$ ipython --no-banner

In [1]: import numpy as np

In [2]: import numpy.linalg as la

In [3]: np.set_printoptions(precision=2, suppress=True, linewidth=200)

In [4]: tidy = lambda a: np.round(a, 2) + 0

In [5]: X = np.load("a.npy")

In [6]: X
Out[6]: 
array([[ 1,  0,  0],
       [-5, -4,  0],
       [-2, -2, -1]])

In [7]: A2 = X / np.sqrt((X ** 2).mean(axis=1, keepdims=True))

In [8]: tidy(la.norm(A2, axis=1))
Out[8]: array([1.73, 1.73, 1.73])

In [9]: tidy(A2[2])
Out[9]: array([-1.15, -1.15, -0.58])

In [10]: tidy(X - X.mean(axis=1, keepdims=True))
Out[10]: 
array([[ 0.67, -0.33, -0.33],
       [-2.  , -1.  ,  3.  ],
       [-0.33, -0.33,  0.67]])

In [11]: la.matrix_rank(A2) == la.matrix_rank(X)
Out[11]: np.True_

In [12]: x0 = np.array([2, 0, 0])

In [13]: rhs = X @ x0

In [14]: coef, lr = np.zeros(3), 1 / la.norm(X, 2) ** 2

In [15]: for i in range(40):
    ...:     coef -= lr * X.T @ (X @ coef - rhs)
    ...:     if i % 10 == 0: print(i, round(la.norm(X @ coef - rhs), 2))
    ...: 
0 0.91
10 0.79
20 0.69
30 0.61

In [16]: tidy(la.cond(X))
Out[16]: np.float64(12.42)

In [17]: tidy(coef)
Out[17]: array([ 1.46,  0.67, -0.13])

In [18]: vals, V = la.eig(X)

In [19]: tidy(np.sort(la.eigvals(la.inv(X))))
Out[19]: array([-1.  , -0.25,  1.  ])

In [20]: X @ V[:, 0] - vals[0] * V[:, 0]
Out[20]: array([0., 0., 0.])

In [21]: tidy(la.norm(X, axis=0))
Out[21]: array([5.48, 4.47, 1.  ])

In [22]: tidy(la.norm(X, 2))
Out[22]: np.float64(7.05)

In [23]: tidy(la.norm(X, 1)), tidy(la.norm(X, np.inf))
Out[23]: (np.float64(8.0), np.float64(9.0))

In [24]: X[1] @ X[0]
Out[24]: np.int64(-5)

In [25]: la.norm(X, axis=1).argmax()
Out[25]: np.int64(1)

In [26]: tidy(la.norm(X[1] - X[0]))
Out[26]: np.float64(7.21)

In [27]: E = np.array([[2.0, 4.0, 0.0], [4.0, 1.0, 4.0], [0.0, 4.0, 0.0]])

In [28]: tidy(np.abs(la.eigvals(E)).max())
Out[28]: np.float64(6.74)

In [29]: E @ E
Out[29]: 
array([[20., 12., 16.],
       [12., 33.,  4.],
       [16.,  4., 16.]])

In [30]: np.allclose(E @ E.T, E.T @ E)
Out[30]: True

In [31]: (E + E.T) / 2
Out[31]: 
array([[2., 4., 0.],
       [4., 1., 4.],
       [0., 4., 0.]])

In [32]: np.trace(E)
Out[32]: np.float64(3.0)

In [33]: (E - E.T) / 2
Out[33]: 
array([[0., 0., 0.],
       [0., 0., 0.],
       [0., 0., 0.]])

In [34]: np.allclose(E, E.T)
Out[34]: True

In [35]: tidy(la.matrix_power(E, 4))
Out[35]: 
array([[ 800.,  700.,  624.],
       [ 700., 1249.,  388.],
       [ 624.,  388.,  528.]])

In [36]: x0 = np.array([0, 3, 1])

In [37]: rhs = E @ x0

In [38]: coef, lr = np.zeros(3), 1 / la.norm(E, 2) ** 2

In [39]: for i in range(4):
    ...:     coef -= lr * E.T @ (E @ coef - rhs)
    ...:     if i % 1 == 0: print(i, round(la.norm(E @ coef - rhs), 2))
    ...: 
0 3.79
1 2.16
2 1.46
3 1.21

In [40]: tidy(coef)
Out[40]: array([0.82, 2.74, 0.28])

In [41]: tidy(la.cond(E))
Out[41]: np.float64(6.74)

In [42]: m1 = np.load("block10.npy")

In [43]: m1
Out[43]: 
array([[6., 1., 1.],
       [1., 6., 1.],
       [1., 1., 6.]])

In [44]: tidy(la.eigvals(m1))
Out[44]: array([5., 8., 5.])

In [45]: x0 = np.ones(3)

In [46]: for _ in range(6):
    ...:     x0 = m1 @ x0
    ...:     x0 /= la.norm(x0)
    ...:     print(round(x0 @ m1 @ x0, 2))
    ...: 
8.0
8.0
8.0
8.0
8.0
8.0

In [47]: tidy(la.eigvalsh(m1)[-1])
Out[47]: np.float64(8.0)

In [48]: feats = np.load("m.npy")

In [49]: feats
Out[49]: 
array([[ 1,  0,  0],
       [ 2,  2,  2],
       [ 4,  3,  4],
       [ 6,  3,  6],
       [ 6,  5,  8],
       [ 6,  5,  8],
       [ 6,  5,  9],
       [ 7,  5, 11],
       [ 9,  7, 13],
       [10,  7, 15],
       [12,  8, 15],
       [13, 10, 15],
       [14, 10, 17],
       [14, 12, 19],
       [15, 14, 20],
       [16, 15, 22],
       [18, 15, 23],
       [18, 16, 23],
       [20, 16, 25],
       [20, 16, 26],
       [21, 18, 26],
       [22, 20, 28]])

In [50]: z = feats[:, 2] > np.median(feats[:, 2])

In [51]: u = feats[z].mean(axis=0) - feats[~z].mean(axis=0)

In [52]: ((feats - feats.mean(axis=0)) @ u > 0).astype(int)
Out[52]: array([0, 0, 0, 0, 0, 0, 0, 0, 0, 0, 0, 1, 1, 1, 1, 1, 1, 1, 1, 1, 1, 1])

In [53]: F = np.load("mat.npy")

In [54]: F
Out[54]: 
array([[3, 0, 0, 0],
       [0, 3, 0, 0],
       [0, 0, 8, 0],
       [0, 0, 0, 3]])

In [55]: tidy(la.det(F[::-1]))
Out[55]: np.float64(216.0)

In [56]: tidy(la.det(2 * F)), tidy(la.det(F))
Out[56]: (np.float64(3456.0), np.float64(216.0))

In [57]: tidy(la.eigvals(F))
Out[57]: array([3., 3., 8., 3.])

In [58]: np.kron(np.eye(2, dtype=int), F)
Out[58]: 
array([[3, 0, 0, 0, 0, 0, 0, 0],
       [0, 3, 0, 0, 0, 0, 0, 0],
       [0, 0, 8, 0, 0, 0, 0, 0],
       [0, 0, 0, 3, 0, 0, 0, 0],
       [0, 0, 0, 0, 3, 0, 0, 0],
       [0, 0, 0, 0, 0, 3, 0, 0],
       [0, 0, 0, 0, 0, 0, 8, 0],
       [0, 0, 0, 0, 0, 0, 0, 3]])

In [59]: np.einsum("ij,ji->", F, F)
Out[59]: np.int64(91)

In [60]: x0 = np.array([5, 8, 1, 2])

In [61]: rhs = F @ x0

In [62]: coef, lr = np.zeros(4), 1 / la.norm(F, 2) ** 2

In [63]: for i in range(12):
    ...:     coef -= lr * F.T @ (F @ coef - rhs)
    ...:     if i % 2 == 0: print(i, round(la.norm(F @ coef - rhs), 2))
    ...: 
0 24.86
2 18.36
4 13.56
6 10.01
8 7.4
10 5.46

In [64]: tidy(coef)
Out[64]: array([4.19, 6.7 , 1.  , 1.68])

In [65]: A = np.load("run6.npy")

In [66]: A
Out[66]: 
array([[ 1. ,  0.8,  1.1,  1.6],
       [-0.3,  0.2, -2.8,  0.1],
       [-0.3, -0.5,  1.1, -0.1]])

In [67]: tidy(la.norm(A[1], 1)), tidy(la.norm(A[1], np.inf))
Out[67]: (np.float64(3.4), np.float64(2.8))

In [68]: tidy(la.norm(A, "nuc"))
Out[68]: np.float64(5.67)

In [69]: A2 = A / la.norm(A, axis=1, keepdims=True)

In [70]: C2 = A2 @ A2.T

In [71]: tidy(C2)
Out[71]: 
array([[ 1.  , -0.47,  0.12],
       [-0.47,  1.  , -0.88],
       [ 0.12, -0.88,  1.  ]])

In [72]: (np.abs(C2) > 0.9).astype(int)
Out[72]: 
array([[1, 0, 0],
       [0, 1, 0],
       [0, 0, 1]])

In [73]: mat = np.loadtxt("arr.csv", delimiter=",")

In [74]: mat
Out[74]: 
array([[-12.59,  20.02, -15.41],
       [-14.06,  20.  , -16.33],
       [-15.17,  20.76, -15.12],
       [-11.07,  23.04,  -7.91],
       [-13.53,  19.01, -16.11],
       [-13.81,  20.38, -16.35],
       [-13.89,  19.84, -16.81],
       [-14.89,  20.97, -16.71],
       [ 22.31,  19.9 , -13.27],
       [-11.49,  24.2 ,  -9.44],
       [ -9.45,  24.79,  -8.6 ],
       [-10.48,  22.6 , -15.8 ],
       [-13.16,  19.47, -16.82],
       [ 19.81,  19.95, -13.36],
       [-14.43,  20.31, -15.65],
       [ 23.38,  21.19, -14.92],
       [-13.92,  21.05, -15.59],
       [ 23.44,  19.75, -13.54],
       [ 23.07,  20.31, -14.62],
       [ -9.26,  24.09,  -8.23],
       [ -9.52,  23.83,  -9.15]])

In [75]: C2 = np.cov(mat, rowvar=False)

In [76]: np.median(mat, axis=0)
Out[76]: array([-11.49,  20.38, -15.12])

In [77]: tidy(mat.std(axis=0))
Out[77]: array([15.  ,  1.73,  3.05])

In [78]: tidy(np.polyfit(mat[:, 1], mat[:, 2], 1))
Out[78]: array([  1.46, -44.78])

In [79]: tidy(np.corrcoef(mat.T))
Out[79]: 
array([[ 1.  , -0.23,  0.06],
       [-0.23,  1.  ,  0.83],
       [ 0.06,  0.83,  1.  ]])

In [80]: tidy(np.corrcoef(mat[:, 1], mat[:, 2])[0, 1])
Out[80]: np.float64(0.83)

In [81]: np.argsort(-mat.std(axis=0).round(6), kind="stable")
Out[81]: array([0, 2, 1])

In [82]: tidy(la.eigvalsh(C2)[::-1])
Out[82]: array([236.39,  12.13,   0.6 ])

In [83]: A2 = np.c_[mat[:, :2] @ np.array([[2, 2], [3, -2]]), np.array([1, 0, 0, -1, 2, -1, 3, 0, -2, -1, 3, 2, -2, 0, 0, -3, -1, -2, -3, 0, 0])]

In [84]: tidy(A2)
Out[84]: 
array([[ 34.88, -65.22,   1.  ],
       [ 31.88, -68.12,   0.  ],
       [ 31.94, -71.86,   0.  ],
       [ 46.98, -68.22,  -1.  ],
       [ 29.97, -65.08,   2.  ],
       [ 33.52, -68.38,  -1.  ],
       [ 31.74, -67.46,   3.  ],
       [ 33.13, -71.72,   0.  ],
       [104.32,   4.82,  -2.  ],
       [ 49.62, -71.38,  -1.  ],
       [ 55.47, -68.48,   3.  ],
       [ 46.84, -66.16,   2.  ],
       [ 32.09, -65.26,  -2.  ],
       [ 99.47,  -0.28,   0.  ],
       [ 32.07, -69.48,   0.  ],
       [110.33,   4.38,  -3.  ],
       [ 35.31, -69.94,  -1.  ],
       [106.13,   7.38,  -2.  ],
       [107.07,   5.52,  -3.  ],
       [ 53.75, -66.7 ,   0.  ],
       [ 52.45, -66.7 ,   0.  ]])

In [85]: la.matrix_rank(np.c_[mat, A2])
Out[85]: np.int64(4)

In [86]: la.matrix_rank(A2)
Out[86]: np.int64(3)

In [87]: blk = np.stack([mat, -3 * mat, mat[::-1]])

In [88]: tidy(la.norm(blk, axis=(1, 2)))
Out[88]: array([137.13, 411.38, 137.13])

In [89]: la.matrix_rank(blk)
Out[89]: array([3, 3, 3])

In [90]: J = np.cumsum(np.array([[3, -2, 3],
    ...:     [-2, -3, -3],
    ...:     [2, -2, -3],
    ...:     [2, -2, -1],
    ...:     [-1, -3, -2],
    ...:     [2, -3, -2],
    ...:     [-1, 0, 1],
    ...:     [0, -2, 0],
    ...:     [3, -3, 2],
    ...:     [0, 3, -2]]), axis=0)

In [91]: J
Out[91]: 
array([[  3,  -2,   3],
       [  1,  -5,   0],
       [  3,  -7,  -3],
       [  5,  -9,  -4],
       [  4, -12,  -6],
       [  6, -15,  -8],
       [  5, -15,  -7],
       [  5, -17,  -7],
       [  8, -20,  -5],
       [  8, -17,  -7]])

In [92]: cen = (J - J.mean(axis=0)) / J.std(axis=0)

In [93]: tidy(cen.std(axis=0))
Out[93]: array([1., 1., 1.])

In [94]: np.argwhere(np.abs(cen) > 2)
Out[94]: array([[0, 2]])

In [95]: coef = la.lstsq(np.delete(cen, 0, axis=1), cen[:, 0])[0]

In [96]: tidy(1 - np.var(cen[:, 0] - np.delete(cen, 0, axis=1) @ coef))
Out[96]: np.float64(0.74)

In [97]: hat = J @ la.solve(J.T @ J, J.T)

In [98]: tidy(np.trace(hat))
Out[98]: np.float64(3.0)

In [99]: la.matrix_rank(np.eye(10) - hat)
Out[99]: np.int64(7)

In [100]: x0 = np.array([-3, 0, -2])

In [101]: rhs = J @ x0

In [102]: tidy(la.lstsq(J, rhs)[0])
Out[102]: array([-3.,  0., -2.])

In [103]: rng = np.random.default_rng(494)

In [104]: rhs = rhs + 0.02 * rng.normal(size=10)

In [105]: tidy(rhs)
Out[105]: array([-15.  ,  -3.01,  -3.01,  -7.03,   0.02,  -1.99,  -1.  ,  -1.02, -14.03, -10.  ])

In [106]: coef, *_ = la.lstsq(J, rhs)

In [107]: tidy(coef)
Out[107]: array([-3.,  0., -2.])

In [108]: tidy(J.T @ (rhs - J @ coef))
Out[108]: array([0., 0., 0.])

In [109]: cen = J - J.mean(axis=0)

In [110]: V = la.svd(cen)[2][:1]

In [111]: A2 = cen - cen @ V.T @ V

In [112]: tidy(la.norm(A2) / la.norm(cen))
Out[112]: np.float64(0.27)

In [113]: tidy((cen @ V.T).std(axis=0))
Out[113]: array([6.6])

In [114]: tidy(np.cov(cen @ V.T, rowvar=False))
Out[114]: np.float64(48.43)

In [115]: la.norm(A2, axis=1).round(6).argmax()
Out[115]: np.int64(8)
